$ ipython --no-banner

In [1]: import numpy as np

In [2]: import numpy.linalg as la

In [3]: np.set_printoptions(precision=1, suppress=True, linewidth=160)

In [4]: basis = np.array([[1, 0, -2], [3, 3, 0]])

In [5]: rng = np.random.default_rng(57598)

In [6]: feats = rng.normal(size=(25, 2)) @ basis + np.array([3, 0, 0])

In [7]: print(feats.round(1) + 0)
[[ 0.3 -2.9 -0.5]
 [ 4.7  0.5 -2.3]
 [ 5.3  0.7 -3.3]
 [ 2.8 -0.3 -0.3]
 [ 5.5  2.8  0.7]
 [ 1.3  0.   3.4]
 [ 4.3  3.   3.4]
 [ 0.9 -1.9  0.4]
 [ 7.3  4.3  0.1]
 [ 1.7 -3.2 -3.8]
 [ 4.3 -0.8 -4.3]
 [ 2.  -2.9 -3.8]
 [-2.2 -5.6 -0.9]
 [ 4.7  2.5  1.5]
 [-0.8 -3.8  0.1]
 [ 3.9  0.6 -0.6]
 [ 5.6  1.3 -2.6]
 [ 6.2  2.7 -1. ]
 [ 3.  -1.  -2. ]
 [ 4.8  1.9  0.2]
 [ 7.8  4.2 -1.1]
 [ 5.1  3.8  3.4]
 [ 2.3 -1.2 -1. ]
 [ 5.8  3.1  0.5]
 [ 2.3 -0.4  0.6]]

In [8]: basis = feats[[4, 16]].astype(float)

In [9]: for _ in range(7):
   ...:     z = la.norm(feats[:, None] - basis, axis=-1).argmin(axis=1)
   ...:     basis = np.array([feats[z == j].mean(axis=0) for j in range(2)])
   ...: 

In [10]: print(z)
[1 1 1 1 0 1 0 1 0 1 1 1 1 0 1 1 0 0 1 0 0 0 1 0 1]

In [11]: print(np.abs(basis[1] - basis[0]).argmax())
1

In [12]: print(np.bincount(z))
[10 15]

In [13]: K = -3 * np.eye(12) + np.ones((12, 12))

In [14]: print(K)
[[-2.  1.  1.  1.  1.  1.  1.  1.  1.  1.  1.  1.]
 [ 1. -2.  1.  1.  1.  1.  1.  1.  1.  1.  1.  1.]
 [ 1.  1. -2.  1.  1.  1.  1.  1.  1.  1.  1.  1.]
 [ 1.  1.  1. -2.  1.  1.  1.  1.  1.  1.  1.  1.]
 [ 1.  1.  1.  1. -2.  1.  1.  1.  1.  1.  1.  1.]
 [ 1.  1.  1.  1.  1. -2.  1.  1.  1.  1.  1.  1.]
 [ 1.  1.  1.  1.  1.  1. -2.  1.  1.  1.  1.  1.]
 [ 1.  1.  1.  1.  1.  1.  1. -2.  1.  1.  1.  1.]
 [ 1.  1.  1.  1.  1.  1.  1.  1. -2.  1.  1.  1.]
 [ 1.  1.  1.  1.  1.  1.  1.  1.  1. -2.  1.  1.]
 [ 1.  1.  1.  1.  1.  1.  1.  1.  1.  1. -2.  1.]
 [ 1.  1.  1.  1.  1.  1.  1.  1.  1.  1.  1. -2.]]

In [15]: # symmetric

In [16]: print(np.all(la.eigvalsh(K) > 0))
False

In [17]: z = rng.permutation(12)

In [18]: print(z)
[10  2  0  9  7  5  8 11  1  3  6  4]

In [19]: out = K[z][:, z]

In [20]: print(np.diag(out))
[-2. -2. -2. -2. -2. -2. -2. -2. -2. -2. -2. -2.]

In [21]: print(np.allclose(out, K))
True

In [22]: print(K.sum(axis=0))
[9. 9. 9. 9. 9. 9. 9. 9. 9. 9. 9. 9.]

In [23]: la.rank(K)
AttributeError: module 'numpy.linalg' has no attribute 'rank'


In [24]: print(round(float(la.norm(K)), 1))
13.4

In [25]: print(K.shape)
(12, 12)

In [26]: print(K.mean(axis=0))
[0.8 0.8 0.8 0.8 0.8 0.8 0.8 0.8 0.8 0.8 0.8 0.8]

In [27]: print(np.count_nonzero(K))
144

In [28]: f = np.array([3, 4, 2, 1, 5, 4, 2, 4, 4, 2, 5, 2])

In [29]: out = K + np.outer(f, np.eye(12)[5])

In [30]: print(la.matrix_rank(la.inv(out) - la.inv(K), tol=1e-8))
1

In [31]: print(out)
[[-2.  1.  1.  1.  1.  4.  1.  1.  1.  1.  1.  1.]
 [ 1. -2.  1.  1.  1.  5.  1.  1.  1.  1.  1.  1.]
 [ 1.  1. -2.  1.  1.  3.  1.  1.  1.  1.  1.  1.]
 [ 1.  1.  1. -2.  1.  2.  1.  1.  1.  1.  1.  1.]
 [ 1.  1.  1.  1. -2.  6.  1.  1.  1.  1.  1.  1.]
 [ 1.  1.  1.  1.  1.  2.  1.  1.  1.  1.  1.  1.]
 [ 1.  1.  1.  1.  1.  3. -2.  1.  1.  1.  1.  1.]
 [ 1.  1.  1.  1.  1.  5.  1. -2.  1.  1.  1.  1.]
 [ 1.  1.  1.  1.  1.  5.  1.  1. -2.  1.  1.  1.]
 [ 1.  1.  1.  1.  1.  3.  1.  1.  1. -2.  1.  1.]
 [ 1.  1.  1.  1.  1.  6.  1.  1.  1.  1. -2.  1.]
 [ 1.  1.  1.  1.  1.  3.  1.  1.  1.  1.  1. -2.]]

In [32]: ev, evecs = la.eigh(K)

In [33]: print(np.unique(ev.round(6) + 0, return_counts=True)[1])
[11  1]

In [34]: print(np.round(evecs.T @ K @ evecs, 1) + 0)
[[-3.  0.  0.  0.  0.  0.  0.  0.  0.  0.  0.  0.]
 [ 0. -3.  0.  0.  0.  0.  0.  0.  0.  0.  0.  0.]
 [ 0.  0. -3.  0.  0.  0.  0.  0.  0.  0.  0.  0.]
 [ 0.  0.  0. -3.  0.  0.  0.  0.  0.  0.  0.  0.]
 [ 0.  0.  0.  0. -3.  0.  0.  0.  0.  0.  0.  0.]
 [ 0.  0.  0.  0.  0. -3.  0.  0.  0.  0.  0.  0.]
 [ 0.  0.  0.  0.  0.  0. -3.  0.  0.  0.  0.  0.]
 [ 0.  0.  0.  0.  0.  0.  0. -3.  0.  0.  0.  0.]
 [ 0.  0.  0.  0.  0.  0.  0.  0. -3.  0.  0.  0.]
 [ 0.  0.  0.  0.  0.  0.  0.  0.  0. -3.  0.  0.]
 [ 0.  0.  0.  0.  0.  0.  0.  0.  0.  0. -3.  0.]
 [ 0.  0.  0.  0.  0.  0.  0.  0.  0.  0.  0.  9.]]

In [35]: print(la.eigvalsh(K + 5 * np.eye(12)))
[ 2.  2.  2.  2.  2.  2.  2.  2.  2.  2.  2. 14.]

In [36]: print(round(float(ev.sum()), 1), np.trace(K))
-24.0 -24.0

In [37]: print(la.svd(K, compute_uv=False))
[9. 3. 3. 3. 3. 3. 3. 3. 3. 3. 3. 3.]

In [38]: print(np.round(evecs.T @ evecs, 1) + 0)
[[1. 0. 0. 0. 0. 0. 0. 0. 0. 0. 0. 0.]
 [0. 1. 0. 0. 0. 0. 0. 0. 0. 0. 0. 0.]
 [0. 0. 1. 0. 0. 0. 0. 0. 0. 0. 0. 0.]
 [0. 0. 0. 1. 0. 0. 0. 0. 0. 0. 0. 0.]
 [0. 0. 0. 0. 1. 0. 0. 0. 0. 0. 0. 0.]
 [0. 0. 0. 0. 0. 1. 0. 0. 0. 0. 0. 0.]
 [0. 0. 0. 0. 0. 0. 1. 0. 0. 0. 0. 0.]
 [0. 0. 0. 0. 0. 0. 0. 1. 0. 0. 0. 0.]
 [0. 0. 0. 0. 0. 0. 0. 0. 1. 0. 0. 0.]
 [0. 0. 0. 0. 0. 0. 0. 0. 0. 1. 0. 0.]
 [0. 0. 0. 0. 0. 0. 0. 0. 0. 0. 1. 0.]
 [0. 0. 0. 0. 0. 0. 0. 0. 0. 0. 0. 1.]]

In [39]: W0 = np.diag(20 * np.array([-3, 3, -1, -3, 2, 1, 2, -2, 2, -3, -2, 3])) + np.array([[3, -3, 3, 1, 1, -3, 0, 3, 0, 2, -1, -2],
    ...:     [-3, 2, 3, 3, 1, 0, 0, -1, -3, 0, -2, 1],
    ...:     [2, 1, 1, -1, 2, -1, -2, 0, -1, 1, 3, 3],
    ...:     [-3, -1, 1, 1, 2, 1, -2, 0, -2, -2, 1, -3],
    ...:     [-1, 0, -1, 3, 2, 2, -2, 3, 2, -2, -3, -1],
    ...:     [-1, -3, -1, 3, 0, 0, 0, -2, -1, 3, -1, 1],
    ...:     [-3, -2, -1, 1, 1, 1, -2, 1, 0, 2, -1, -2],
    ...:     [3, -2, -2, -1, 1, 3, 1, 2, 1, -3, 1, 2],
    ...:     [-3, -2, -3, -1, 1, 3, -2, 1, 0, 1, 2, 3],
    ...:     [-1, 1, 1, 1, -2, -1, -1, -3, -1, 3, -3, -3],
    ...:     [-1, -1, 1, -2, -2, 0, 2, -1, 2, -3, 2, -1],
    ...:     [1, -1, -3, -2, -3, -3, -1, 1, 0, 3, -3, 2]])

In [40]: print(W0)
[[-57  -3   3   1   1  -3   0   3   0   2  -1  -2]
 [ -3  62   3   3   1   0   0  -1  -3   0  -2   1]
 [  2   1 -19  -1   2  -1  -2   0  -1   1   3   3]
 [ -3  -1   1 -59   2   1  -2   0  -2  -2   1  -3]
 [ -1   0  -1   3  42   2  -2   3   2  -2  -3  -1]
 [ -1  -3  -1   3   0  20   0  -2  -1   3  -1   1]
 [ -3  -2  -1   1   1   1  38   1   0   2  -1  -2]
 [  3  -2  -2  -1   1   3   1 -38   1  -3   1   2]
 [ -3  -2  -3  -1   1   3  -2   1  40   1   2   3]
 [ -1   1   1   1  -2  -1  -1  -3  -1 -57  -3  -3]
 [ -1  -1   1  -2  -2   0   2  -1   2  -3 -38  -1]
 [  1  -1  -3  -2  -3  -3  -1   1   0   3  -3  62]]

In [41]: f = np.array([2, 2])

In [42]: print(np.array([np.convolve(row, f, "same") for row in W0]))
[[-114 -120    0    8    4   -4   -6    6    6    4    2   -6]
 [  -6  118  130   12    8    2    0   -2   -8   -6   -4   -2]
 [   4    6  -36  -40    2    2   -6   -4   -2    0    8   12]
 [  -6   -8    0 -116 -114    6   -2   -4   -4   -8   -2   -4]
 [  -2   -2   -2    4   90   88    0    2   10    0  -10   -8]
 [  -2   -8   -8    4    6   40   40   -4   -6    4    4    0]
 [  -6  -10   -6    0    4    4   78   78    2    4    2   -6]
 [   6    2   -8   -6    0    8    8  -74  -74   -4   -4    6]
 [  -6  -10  -10   -8    0    8    2   -2   82   82    6   10]
 [  -2    0    4    4   -2   -6   -4   -8   -8 -116 -120  -12]
 [  -2   -4    0   -2   -8   -4    4    2    2   -2  -82  -78]
 [   2    0   -8  -10  -10  -12   -8    0    2    6    0  118]]

In [43]: z = rng.permutation(12)

In [44]: out = W0[:, z] * rng.choice([-1, 1], 12)

In [45]: print(out)
[[ -3  -3   0   3  -1  57   3   2   0   1   1  -2]
 [ 62  -3  -3  -1  -3   3   0  -1   0   1   2   0]
 [  1  19  -1   0   1  -2   1  -3   2   2  -3  -1]
 [ -1  -1  -2   0  59   3  -1   3   2   2  -1   2]
 [  0   1   2   3  -3   1  -2   1   2  42   3   2]
 [ -3   1  -1  -2  -3   1 -20  -1   0   0   1  -3]
 [ -2   1   0   1  -1   3  -1   2 -38   1   1  -2]
 [ -2   2   1 -38   1  -3  -3  -2  -1   1  -1   3]
 [ -2   3  40   1   1   3  -3  -3   2   1  -2  -1]
 [  1  -1  -1  -3  -1   1   1   3   1  -2   3  57]
 [ -1  -1   2  -1   2   1   0   1  -2  -2  38   3]
 [ -1   3   0   1   2  -1   3 -62   1  -3   3  -3]]

In [46]: Uu, _, Vt = la.svd(W0.T @ out)

In [47]: print(np.round(la.lstsq(W0, out)[0], 1) + 0)
[[ 0.  0.  0.  0.  0. -1.  0.  0.  0.  0.  0.  0.]
 [ 1.  0.  0.  0.  0.  0.  0.  0.  0.  0.  0.  0.]
 [ 0. -1.  0.  0.  0.  0.  0.  0.  0.  0.  0.  0.]
 [ 0.  0.  0.  0. -1.  0.  0.  0.  0.  0.  0.  0.]
 [ 0.  0.  0.  0.  0.  0.  0.  0.  0.  1.  0.  0.]
 [ 0.  0.  0.  0.  0.  0. -1.  0.  0.  0.  0.  0.]
 [ 0.  0.  0.  0.  0.  0.  0.  0. -1.  0.  0.  0.]
 [ 0.  0.  0.  1.  0.  0.  0.  0.  0.  0.  0.  0.]
 [ 0.  0.  1.  0.  0.  0.  0.  0.  0.  0.  0.  0.]
 [ 0.  0.  0.  0.  0.  0.  0.  0.  0.  0.  0. -1.]
 [ 0.  0.  0.  0.  0.  0.  0.  0.  0.  0. -1.  0.]
 [ 0.  0.  0.  0.  0.  0.  0. -1.  0.  0.  0.  0.]]

In [48]: w1 = np.array([[-4, 1, -5, 2, 2, 1],
    ...:     [2, -1, 1, 3, 5, -4],
    ...:     [3, -5, -5, -1, 0, -5],
    ...:     [3, 1, 0, -2, -2, -1],
    ...:     [4, 0, 2, 0, 3, 4],
    ...:     [2, -2, 0, 1, -5, -2],
    ...:     [4, 5, -1, -3, 1, 1],
    ...:     [3, 0, 0, 5, 3, 3],
    ...:     [5, -5, 4, 0, -5, 1],
    ...:     [5, 1, 4, 0, 0, -5],
    ...:     [3, 4, -2, 2, -2, 2],
    ...:     [0, 0, 3, 1, -2, 1]])

In [49]: c = np.array([-4, -3, 3, 4, -1, 4])

In [50]: act = np.maximum(out @ w1 + c, 0)

In [51]: print(act)
[[147   0   6  41   0   0]
 [  0  79   0 126  79  72]
 [ 33   0  42  37  99   0]
 [256   0 160  22 150 247]
 [227  21 166  19   0   0]
 [  0   0  27  61   0   0]
 [  0 179   0  17 177   0]
 [  0   0  26  78  91  23]
 [131   0   0   0   0   0]
 [  0   9 160  86   0  95]
 [108 144   0  84   0  94]
 [  0  15   0   0   0   0]]

In [52]: basis = np.array([[4, 5, 2], [5, 5, 4], [5, 1, 0], [3, 5, 1], [5, 4, 5], [2, 2, 0]])

In [53]: print(w1 @ basis)
[[-18   0   8]
 [ 34  33  28]
 [-51 -30 -15]
 [ -1   0  -2]
 [ 49  42  23]
 [-28 -19 -28]
 [ 34  35  30]
 [ 48  58  26]
 [ -8 -14 -35]
 [ 35  24  14]
 [ 22  39  14]
 [ 10   2  -9]]

In [54]: A = np.array([[7, 6, 4, 5, 7],
    ...:     [5, 4, 2, 3, 5],
    ...:     [7, 6, 4, 5, 7],
    ...:     [5, 4, 2, 3, 5],
    ...:     [7, 6, 4, 5, 7],
    ...:     [6, 5, 3, 4, 6],
    ...:     [6, 5, 3, 4, 6]])

In [55]: T = np.stack([A, -3 * A, A[::-1]])

In [56]: print((T @ A.T).shape)
(3, 7, 7)

In [57]: print(la.matrix_rank(T))
[2 2 2]

In [58]: X = np.loadtxt("sample12.csv", delimiter=",")

In [59]: print(X)
[[0. 1. 0. 0. 0.]
 [1. 0. 0. 0. 1.]
 [0. 0. 0. 0. 1.]
 [0. 0. 0. 0. 1.]
 [0. 1. 1. 1. 0.]]

In [60]: # symmetric

In [61]: Uu, s, Vt = la.svd(X)

In [62]: evecs = Vt[:(s > 1e-8).sum()]

In [63]: x = X[4] + 2 * X[1] + rng.integers(2) * np.eye(5)[2]

In [64]: print(x)
[2. 1. 1. 1. 2.]

In [65]: print(np.round(la.norm(x - evecs.T @ evecs @ x), 1))
0.0

In [66]: print(np.allclose(evecs.T @ evecs @ x, x))
True

In [67]: print(np.diag(evecs.T @ evecs))
[1.  1.  0.5 0.5 1. ]

In [68]: print(np.argwhere(np.triu(X)))
[[0 1]
 [1 4]
 [2 4]
 [3 4]]

In [69]: print(X @ X)
[[1. 0. 0. 0. 1.]
 [0. 2. 1. 1. 0.]
 [0. 1. 1. 1. 0.]
 [0. 1. 1. 1. 0.]
 [1. 0. 0. 0. 3.]]

In [70]: print(X.sum(axis=0))
[1. 2. 1. 1. 3.]

In [71]: print(np.trace(X @ X @ X) // 6)
0.0

In [72]: L = np.diag(X.sum(axis=1)) - X

In [73]: print((la.eigvalsh(L) < 1e-8).sum())
1

In [74]: Uu, s, Vt = la.svd(A)

In [75]: evecs = Vt[:(s > 1e-8).sum()]

In [76]: x = A[3] + 4 * A[6] + rng.integers(2) * np.eye(5)[2]

In [77]: print(x)
[29. 24. 15. 19. 29.]

In [78]: print(np.round(la.norm(x - evecs.T @ evecs @ x), 1))
0.6

In [79]: print(np.diag(evecs.T @ evecs))
[0.4 0.2 0.7 0.3 0.4]

In [80]: print(evecs.T @ evecs)
[[ 0.4  0.2 -0.1  0.1  0.4]
 [ 0.2  0.2  0.1  0.2  0.2]
 [-0.1  0.1  0.7  0.4 -0.1]
 [ 0.1  0.2  0.4  0.3  0.1]
 [ 0.4  0.2 -0.1  0.1  0.4]]
